% ipython --no-banner

In [1]: import numpy as np

In [2]: import numpy.linalg as la

In [3]: np.set_printoptions(precision=3, suppress=True, linewidth=200, floatmode="fixed")

In [4]: m1 = np.load("mat.npy")

In [5]: print(m1)
[[0 0 1 0 0 1 1 1]
 [0 0 0 0 1 0 0 0]
 [1 0 0 0 0 1 0 1]
 [0 0 0 0 0 1 1 1]
 [0 1 0 0 0 0 0 0]
 [1 0 1 1 0 0 1 1]
 [1 0 0 1 0 1 0 1]
 [1 0 1 1 0 1 1 0]]

In [6]: # symmetric, so the eigenvalues are real

In [7]: vals, V = la.eigh(m1)

In [8]: print((vals > 1e-8).sum(), (vals < -1e-8).sum())
3 5

In [9]: print(vals.sum(), np.trace(m1))
0.0 0

In [10]: print(np.round(la.eigvalsh(m1 + -1 * np.eye(8)), 3) + 0)
[-2.687 -2.618 -2.000 -2.000 -1.432 -0.382  0.000  3.119]

In [11]: print(np.unique(vals.round(6) + 0, return_counts=True)[1])
[1 1 2 1 1 1 1]

In [12]: print(la.eigvalsh(m1 @ m1))
[ 0.186  0.382  1.000  1.000  1.000  2.618  2.847 16.966]

In [13]: print(np.round(V.T @ V, 3) + 0)
[[1.000 0.000 0.000 0.000 0.000 0.000 0.000 0.000]
 [0.000 1.000 0.000 0.000 0.000 0.000 0.000 0.000]
 [0.000 0.000 1.000 0.000 0.000 0.000 0.000 0.000]
 [0.000 0.000 0.000 1.000 0.000 0.000 0.000 0.000]
 [0.000 0.000 0.000 0.000 1.000 0.000 0.000 0.000]
 [0.000 0.000 0.000 0.000 0.000 1.000 0.000 0.000]
 [0.000 0.000 0.000 0.000 0.000 0.000 1.000 0.000]
 [0.000 0.000 0.000 0.000 0.000 0.000 0.000 1.000]]

In [14]: print(np.round(V.T @ m1 @ V, 3) + 0)
[[-1.687  0.000  0.000  0.000  0.000  0.000  0.000  0.000]
 [ 0.000 -1.618  0.000  0.000  0.000  0.000  0.000  0.000]
 [ 0.000  0.000 -1.000  0.000  0.000  0.000  0.000  0.000]
 [ 0.000  0.000  0.000 -1.000  0.000  0.000  0.000  0.000]
 [ 0.000  0.000  0.000  0.000 -0.432  0.000  0.000  0.000]
 [ 0.000  0.000  0.000  0.000  0.000  0.618  0.000  0.000]
 [ 0.000  0.000  0.000  0.000  0.000  0.000  1.000  0.000]
 [ 0.000  0.000  0.000  0.000  0.000  0.000  0.000  4.119]]

In [15]: print(vals)
[-1.687 -1.618 -1.000 -1.000 -0.432  0.618  1.000  4.119]

In [16]: print(np.round(la.norm(m1, 2), 3))
4.119

In [17]: print(la.norm(m1, axis=1).argmax())
5

In [18]: print(round(float(la.norm(m1, 1)), 3), round(float(la.norm(m1, np.inf)), 3))
5.0 5.0

In [19]: print(m1[7] @ m1[2])
2

In [20]: print(np.sort(np.abs(la.eigvals(m1))))
[0.432 0.618 1.000 1.000 1.000 1.618 1.687 4.119]

In [21]: la.determinant(m1)
Traceback (most recent call last):
  Cell In[21], line 1
    la.determinant(m1)
AttributeError: module 'numpy.linalg' has no attribute 'determinant'


In [22]: assert m1 == m1.T
Traceback (most recent call last):
  Cell In[22], line 1
    assert m1 == m1.T
ValueError: The truth value of an array with more than one element is ambiguous. Use a.any() or a.all()


In [23]: print(np.round(np.abs(la.eigvals(m1)).max(), 3))
4.119

In [24]: U, sigma, Vt = la.svd(m1, full_matrices=False)

In [25]: print((sigma > 1e-8).sum())
8

In [26]: print(np.round(Vt @ Vt.T, 3) + 0)
[[1.000 0.000 0.000 0.000 0.000 0.000 0.000 0.000]
 [0.000 1.000 0.000 0.000 0.000 0.000 0.000 0.000]
 [0.000 0.000 1.000 0.000 0.000 0.000 0.000 0.000]
 [0.000 0.000 0.000 1.000 0.000 0.000 0.000 0.000]
 [0.000 0.000 0.000 0.000 1.000 0.000 0.000 0.000]
 [0.000 0.000 0.000 0.000 0.000 1.000 0.000 0.000]
 [0.000 0.000 0.000 0.000 0.000 0.000 1.000 0.000]
 [0.000 0.000 0.000 0.000 0.000 0.000 0.000 1.000]]

In [27]: print(np.allclose(U * sigma @ Vt, m1))
True

In [28]: print(U.shape, sigma.shape, Vt.shape)
(8, 8) (8,) (8, 8)

In [29]: A = np.diag(np.array([-3, 0, -3, 3, 2, -1, 3, -1, 2, 3, -3]))

In [30]: print(A)
[[-3  0  0  0  0  0  0  0  0  0  0]
 [ 0  0  0  0  0  0  0  0  0  0  0]
 [ 0  0 -3  0  0  0  0  0  0  0  0]
 [ 0  0  0  3  0  0  0  0  0  0  0]
 [ 0  0  0  0  2  0  0  0  0  0  0]
 [ 0  0  0  0  0 -1  0  0  0  0  0]
 [ 0  0  0  0  0  0  3  0  0  0  0]
 [ 0  0  0  0  0  0  0 -1  0  0  0]
 [ 0  0  0  0  0  0  0  0  2  0  0]
 [ 0  0  0  0  0  0  0  0  0  3  0]
 [ 0  0  0  0  0  0  0  0  0  0 -3]]

In [31]: # rows and columns are dependent

In [32]: U, sigma, Vt = la.svd(A)

In [33]: print(np.argmax(sigma[:-1] / (sigma[1:] + 1e-6)) + 1)
10

In [34]: A2 = U[:, :10] @ np.diag(sigma[:10]) @ Vt[:10]

In [35]: print(np.abs(A - A2).max())
0.0

In [36]: print(round(float(la.norm(A - A2, 2)), 3), sigma[10])
0.0 0.0
